% ipython --no-banner

In [1]: import numpy as np

In [2]: import numpy.linalg as la

In [3]: np.set_printoptions(suppress=True, linewidth=120)

In [4]: M = np.array([[1, 0, 0], [2, 1, 0], [-1, 2, 1]])

In [5]: out = M[0, 0] * M[1:] - np.outer(M[1:, 0], M[0])

In [6]: out
Out[6]: 
array([[0, 1, 0],
       [0, 2, 1]])

In [7]: np.flatnonzero(~out.round(6).any(axis=1))
Out[7]: array([], dtype=int64)

In [8]: out = np.array([[-8, -8, 5, 6]])

In [9]: E = out.T @ out

In [10]: E
Out[10]: 
array([[ 64,  64, -40, -48],
       [ 64,  64, -40, -48],
       [-40, -40,  25,  30],
       [-48, -48,  30,  36]])

In [11]: evals, V = la.eigh(E)

In [12]: x = np.array([0, 1, 2, -2])

In [13]: x @ E @ x
Out[13]: np.int64(100)

In [14]: np.abs(E).sum(axis=1).max(), np.abs(evals).max()
Out[14]: (np.int64(216), np.float64(189.0))

In [15]: np.round(la.eigvalsh(E[1:, 1:]), 2) + 0
Out[15]: array([  0.,   0., 125.])

In [16]: np.round(la.norm(E, axis=0), 2)
Out[16]: array([109.98, 109.98,  68.74,  82.49])

In [17]: np.round(la.norm(E, axis=1), 2)
Out[17]: array([109.98, 109.98,  68.74,  82.49])

In [18]: round(float(la.norm(E[0] - E[3])), 2)
Out[18]: 192.47

In [19]: np.round(la.norm(E, 1), 2), round(float(la.norm(E, np.inf)), 2)
Out[19]: (np.float64(216.0), 216.0)

In [20]: round(la.norm(E, "nuc"), 2)
Out[20]: np.float64(189.0)

In [21]: rng = np.random.default_rng(48)

In [22]: z = rng.permutation(4)

In [23]: z
Out[23]: array([3, 2, 0, 1])

In [24]: out = E[z][:, z]

In [25]: np.round(np.sort(np.abs(la.eigvals(out))), 2) + 0
Out[25]: array([  0.,   0.,   0., 189.])

In [26]: round(float(la.det(out)), 2), np.round(la.det(E[z]), 2)
Out[26]: (0.0, np.float64(0.0))

In [27]: np.diag(out)
Out[27]: array([36, 25, 64, 64])

In [28]: np.allclose(out, E)
Out[28]: False
